$ python -q
>>> import numpy as np
>>> np.set_printoptions(precision=3, suppress=True, linewidth=100, floatmode="fixed")
>>> mat = np.loadtxt("block6.csv", delimiter=",")
>>> mat
array([[ 1.729, -0.023, -0.014,  0.079,  0.197, -0.423],
       [-0.023,  0.639, -0.090,  0.306, -0.186, -0.314],
       [-0.014, -0.090,  0.514,  0.342,  0.347,  0.075],
       [ 0.079,  0.306,  0.342,  0.592, -0.052,  0.149],
       [ 0.197, -0.186,  0.347, -0.052,  0.624, -0.405],
       [-0.423, -0.314,  0.075,  0.149, -0.405,  0.901]])
>>> r0, g = mat[3], mat[1]
>>> np.round(r0 @ g, 3)
np.float64(0.308)
>>> round(r0 @ r0, 3)
np.float64(0.593)
>>> p = (r0 @ g) / (r0 @ r0) * r0
>>> np.round(np.linalg.norm(r0 + g) ** 2 + np.linalg.norm(r0 - g) ** 2, 3)
np.float64(2.475)
>>> p
array([ 0.041,  0.159,  0.177,  0.307, -0.027,  0.077])
>>> rng = np.random.default_rng(27690)
>>> z = rng.permutation(6)
>>> z
array([3, 1, 5, 0, 4, 2])
>>> B = mat[z][:, z]
>>> np.round(np.sort(np.abs(np.linalg.eigvals(B))), 3) + 0
array([0.000, 0.000, 1.000, 1.000, 1.000, 2.000])
>>> round(float(np.linalg.det(B)), 3), round(np.linalg.det(mat[z]), 3)
(0.0, np.float64(0.0))
>>> round(float(np.trace(B)), 3)
5.0
>>> evals, V = np.linalg.eigh(mat)
>>> (evals > 1e-8).sum(), (evals < -1e-8).sum()
(np.int64(4), np.int64(0))
>>> np.unique(evals.round(6) + 0, return_counts=True)[1]
array([2, 3, 1])
>>> np.round(np.linalg.svd(mat, compute_uv=False), 3) + 0
array([2.000, 1.000, 1.000, 1.000, 0.000, 0.000])
>>> np.round(V.T @ V, 3) + 0
array([[1.000, 0.000, 0.000, 0.000, 0.000, 0.000],
       [0.000, 1.000, 0.000, 0.000, 0.000, 0.000],
       [0.000, 0.000, 1.000, 0.000, 0.000, 0.000],
       [0.000, 0.000, 0.000, 1.000, 0.000, 0.000],
       [0.000, 0.000, 0.000, 0.000, 1.000, 0.000],
       [0.000, 0.000, 0.000, 0.000, 0.000, 1.000]])
>>> evals.round(3) + 0
array([0.000, 0.000, 1.000, 1.000, 1.000, 2.000])
>>> V @ np.diag(evals) @ V.T
array([[ 1.729, -0.023, -0.014,  0.079,  0.197, -0.423],
       [-0.023,  0.639, -0.090,  0.306, -0.186, -0.314],
       [-0.014, -0.090,  0.514,  0.342,  0.347,  0.075],
       [ 0.079,  0.306,  0.342,  0.592, -0.052,  0.149],
       [ 0.197, -0.186,  0.347, -0.052,  0.624, -0.405],
       [-0.423, -0.314,  0.075,  0.149, -0.405,  0.901]])
>>> np.abs(V[:, -1]).round(6).argmax()
np.int64(0)
>>> J = np.load("layer5.npy")
>>> J
array([[1.000, 0.900, 0.810, 0.729, 0.656, 0.590, 0.531],
       [0.900, 1.000, 0.900, 0.810, 0.729, 0.656, 0.590],
       [0.810, 0.900, 1.000, 0.900, 0.810, 0.729, 0.656],
       [0.729, 0.810, 0.900, 1.000, 0.900, 0.810, 0.729],
       [0.656, 0.729, 0.810, 0.900, 1.000, 0.900, 0.810],
       [0.590, 0.656, 0.729, 0.810, 0.900, 1.000, 0.900],
       [0.531, 0.590, 0.656, 0.729, 0.810, 0.900, 1.000]])
>>> vec = np.ones(7)
>>> for _ in range(7):
...     vec = J @ vec
...     vec /= np.linalg.norm(vec)
...     print(round(vec @ J @ vec, 3))
... 
5.596
5.596
5.596
5.596
5.596
5.596
5.596
>>> round(float(np.linalg.eigvalsh(J)[-1]), 3)
5.596
>>> vec = np.array([2, 1, -3, -5, 3, -3, 5])
>>> (J * vec).sum(axis=1)
array([-0.322, -0.781, -1.457, -1.517, -0.539, -0.201,  0.769])
>>> vec = np.array([-7, -3, 3, -2, 7, -7, -6])
>>> y = J @ vec
>>> coef, lr = np.zeros(7), 1 / np.linalg.norm(J, 2) ** 2
>>> for i in range(30):
...     coef -= lr * J.T @ (J @ coef - y)
...     if i % 10 == 0: print(i, round(np.linalg.norm(J @ coef - y), 3))
... 
0 2.643
10 2.587
20 2.532
>>> round(float(np.linalg.cond(J)), 3)
101.121
>>> coef
array([-2.084, -2.007, -1.826, -1.768, -1.852, -2.110, -2.197])
>>> vec = np.array([1, -2, 1, 2, 3, 0, -3])
>>> h = np.maximum(J @ vec, 0)
>>> h
array([1.843, 1.837, 2.272, 2.522, 2.378, 1.627, 0.895])
>>> np.maximum(J @ (3 * vec), 0)
array([5.529, 5.511, 6.816, 7.566, 7.134, 4.881, 2.685])
>>> np.maximum(J @ vec, 0) - np.maximum(-J @ vec, 0)
array([1.843, 1.837, 2.272, 2.522, 2.378, 1.627, 0.895])
>>> F = np.load("data.npy")
>>> F
array([[0, 0, 0, 0, 0, 0],
       [0, 0, 0, 0, 1, 1],
       [0, 0, 0, 0, 0, 0],
       [0, 0, 0, 0, 0, 0],
       [0, 1, 0, 0, 0, 0],
       [0, 1, 0, 0, 0, 0]])
>>> np.abs(np.diag(np.linalg.qr(F)[1])) > 1e-9
array([False,  True, False, False,  True, False])
>>> np.round(F @ np.linalg.pinv(F) @ F, 3) + 0
array([[0.000, 0.000, 0.000, 0.000, 0.000, 0.000],
       [0.000, 0.000, 0.000, 0.000, 1.000, 1.000],
       [0.000, 0.000, 0.000, 0.000, 0.000, 0.000],
       [0.000, 0.000, 0.000, 0.000, 0.000, 0.000],
       [0.000, 1.000, 0.000, 0.000, 0.000, 0.000],
       [0.000, 1.000, 0.000, 0.000, 0.000, 0.000]])
>>> np.linalg.lstsq(F[:-1].T, F[-1])[2]
np.int32(2)
>>> np.linalg.cond(F) > 100
np.True_
>>> B = np.array([[0, 1, 1],
...     [-2, -2, 2],
...     [1, -1, -1],
...     [-2, 3, -2],
...     [2, 0, 0],
...     [2, 0, -1]])
>>> np.linalg.matrix_rank(np.vstack([F, B.T]))
np.int64(5)
>>> B.T @ F.T
array([[ 0,  4,  0,  0, -2, -2],
       [ 0,  0,  0,  0, -2, -2],
       [ 0, -1,  0,  0,  2,  2]])
>>> np.einsum("ij->j", F)
array([0, 2, 0, 0, 1, 1])
>>> (np.linalg.matrix_power((F != 0) + (F.T != 0) + np.eye(6), 6) > 0).astype(int)
array([[1, 0, 0, 0, 0, 0],
       [0, 1, 0, 0, 1, 1],
       [0, 0, 1, 0, 0, 0],
       [0, 0, 0, 1, 0, 0],
       [0, 1, 0, 0, 1, 1],
       [0, 1, 0, 0, 1, 1]])
>>> np.flatnonzero(np.linalg.matrix_power((F != 0) + (F.T != 0) + np.eye(6), 6)[2])
array([2])
>>> (F != 0).astype(int)
array([[0, 0, 0, 0, 0, 0],
       [0, 0, 0, 0, 1, 1],
       [0, 0, 0, 0, 0, 0],
       [0, 0, 0, 0, 0, 0],
       [0, 1, 0, 0, 0, 0],
       [0, 1, 0, 0, 0, 0]])
>>> def softmax(z):
...     e = np.exp(z - z.max(axis=-1, keepdims=True))
...     return e / e.sum(axis=-1, keepdims=True)
... 
>>> softmax(F).sum(axis=1)
array([1.000, 1.000, 1.000, 1.000, 1.000, 1.000])
>>> softmax(F[0])
array([0.167, 0.167, 0.167, 0.167, 0.167, 0.167])
>>> scores = F @ F.T / np.sqrt(6)
>>> softmax(scores)[0] @ F
array([0.000, 0.333, 0.000, 0.000, 0.167, 0.167])
>>> softmax(scores)
array([[0.167, 0.167, 0.167, 0.167, 0.167, 0.167],
       [0.138, 0.312, 0.138, 0.138, 0.138, 0.138],
       [0.167, 0.167, 0.167, 0.167, 0.167, 0.167],
       [0.167, 0.167, 0.167, 0.167, 0.167, 0.167],
       [0.143, 0.143, 0.143, 0.143, 0.215, 0.215],
       [0.143, 0.143, 0.143, 0.143, 0.215, 0.215]])
>>> softmax(scores + np.triu(np.full(scores.shape, -np.inf), 1))
array([[1.000, 0.000, 0.000, 0.000, 0.000, 0.000],
       [0.307, 0.693, 0.000, 0.000, 0.000, 0.000],
       [0.333, 0.333, 0.333, 0.000, 0.000, 0.000],
       [0.250, 0.250, 0.250, 0.250, 0.000, 0.000],
       [0.182, 0.182, 0.182, 0.182, 0.273, 0.000],
       [0.143, 0.143, 0.143, 0.143, 0.215, 0.215]])
>>> X = np.loadtxt("run2.csv", delimiter=",")
>>> X
array([[2.000, 1.000, 0.000, 0.000, 0.000, 0.000, 0.000, 0.000, 0.000],
       [0.000, 2.000, 1.000, 0.000, 0.000, 0.000, 0.000, 0.000, 0.000],
       [0.000, 0.000, 2.000, 1.000, 0.000, 0.000, 0.000, 0.000, 0.000],
       [0.000, 0.000, 0.000, 2.000, 1.000, 0.000, 0.000, 0.000, 0.000],
       [0.000, 0.000, 0.000, 0.000, 2.000, 1.000, 0.000, 0.000, 0.000],
       [0.000, 0.000, 0.000, 0.000, 0.000, 2.000, 1.000, 0.000, 0.000],
       [0.000, 0.000, 0.000, 0.000, 0.000, 0.000, 2.000, 1.000, 0.000],
       [0.000, 0.000, 0.000, 0.000, 0.000, 0.000, 0.000, 2.000, 1.000],
       [0.000, 0.000, 0.000, 0.000, 0.000, 0.000, 0.000, 0.000, 2.000]])
>>> vec = np.array([-2, 2, -1, -2, 1, -1, 1, 2, 0])
>>> y = X @ vec
>>> y
array([-2.000,  3.000, -4.000, -3.000,  1.000, -1.000,  4.000,  4.000,  0.000])
>>> np.linalg.solve(X.T, X[7])
array([0.000, 0.000, 0.000, 0.000, 0.000, 0.000, 0.000, 1.000, 0.000])
>>> np.linalg.solve(X, y + X[:, 6])
array([-2.000,  2.000, -1.000, -2.000,  1.000, -1.000,  2.000,  2.000,  0.000])
